$ python3 -q
>>> import numpy as np
>>> import numpy.linalg as la
>>> np.set_printoptions(precision=2, suppress=True, linewidth=120)
>>> tidy = lambda a: np.round(a, 2) + 0
>>> F = np.loadtxt("sample5.csv", delimiter=",")
>>> print(F)
[[-2.  1.  1.  1.]
 [ 1. -2.  1.  1.]
 [ 1.  1. -2.  1.]
 [ 1.  1.  1. -2.]]
>>> ev, V = la.eigh(F)
>>> x = np.array([6, 3, 0, 4])
>>> x @ F @ x
np.float64(-14.0)
>>> print(tidy(V * np.abs(ev) @ V.T))
[[ 2.5 -0.5 -0.5 -0.5]
 [-0.5  2.5 -0.5 -0.5]
 [-0.5 -0.5  2.5 -0.5]
 [-0.5 -0.5 -0.5  2.5]]
>>> print(np.abs(F).sum(axis=1).max(), tidy(np.abs(ev).max()))
5.0 3.0
>>> print(np.allclose(F @ F.T, F.T @ F))
True
>>> F @ np.ones(4)
array([1., 1., 1., 1.])
>>> F @ (-1.0) ** np.arange(4)
array([-3.,  3., -3.,  3.])
>>> tidy(la.eigvalsh(F).min())
np.float64(-3.0)
>>> m1 = np.load("m.npy")
>>> m1
array([[3., 1., 0., 0.],
       [0., 3., 1., 0.],
       [0., 0., 3., 1.],
       [0., 0., 0., 3.]])
>>> ev, V = la.eig(m1)
>>> print(tidy(np.sort(la.eigvals(m1 @ m1))))
[9. 9. 9. 9.]
>>> np.prod(ev)
np.float64(81.0)
>>> tidy(np.sort(la.eigvals(m1.T)))
array([3., 3., 3., 3.])
>>> M2 = m1 / la.norm(m1, axis=1, keepdims=True)
>>> G = M2 @ M2.T
>>> print(tidy(la.norm(M2, axis=1)))
[1. 1. 1. 1.]
>>> np.argwhere(np.triu(np.abs(G) > 0.95, 1))
array([], shape=(0, 2), dtype=int64)
>>> (G - 2 * np.eye(4)).round(6).argmax(axis=1)
array([1, 0, 3, 2])
>>> Z = np.array([[0.0, -0.4, -1.0]])
>>> rng = np.random.default_rng(508694)
>>> E = np.array([[-2],
...     [5],
...     [-1],
...     [0],
...     [-4],
...     [-4],
...     [1],
...     [5],
...     [-3],
...     [-4],
...     [5],
...     [-1],
...     [-1],
...     [5],
...     [-3],
...     [4],
...     [2],
...     [-4],
...     [-2],
...     [-5]]) @ Z + 0.1 * rng.normal(size=(20, 3))
>>> tidy(E)
array([[ 0.19,  0.79,  2.03],
       [-0.15, -2.18, -5.02],
       [-0.05,  0.63,  0.96],
       [ 0.03,  0.21, -0.09],
       [ 0.18,  1.71,  4.  ],
       [ 0.  ,  1.56,  3.83],
       [-0.11, -0.33, -0.98],
       [ 0.04, -2.09, -4.96],
       [-0.11,  1.17,  2.92],
       [-0.03,  1.63,  3.96],
       [-0.15, -1.93, -5.11],
       [-0.02,  0.42,  0.97],
       [-0.16,  0.35,  0.97],
       [ 0.02, -2.12, -5.09],
       [ 0.15,  1.16,  2.97],
       [ 0.03, -1.58, -3.99],
       [ 0.06, -0.83, -2.02],
       [ 0.18,  1.52,  4.09],
       [ 0.04,  0.69,  1.92],
       [ 0.09,  1.97,  4.83]])
>>> la.matrix_rank(E, rtol=0.1)
np.int64(1)
>>> round(np.log10(la.cond(E)))
2
>>> tidy(np.abs(la.svd(E)[2][-1]))
array([0.64, 0.71, 0.3 ])
>>> la.cond(E) > 100
np.False_
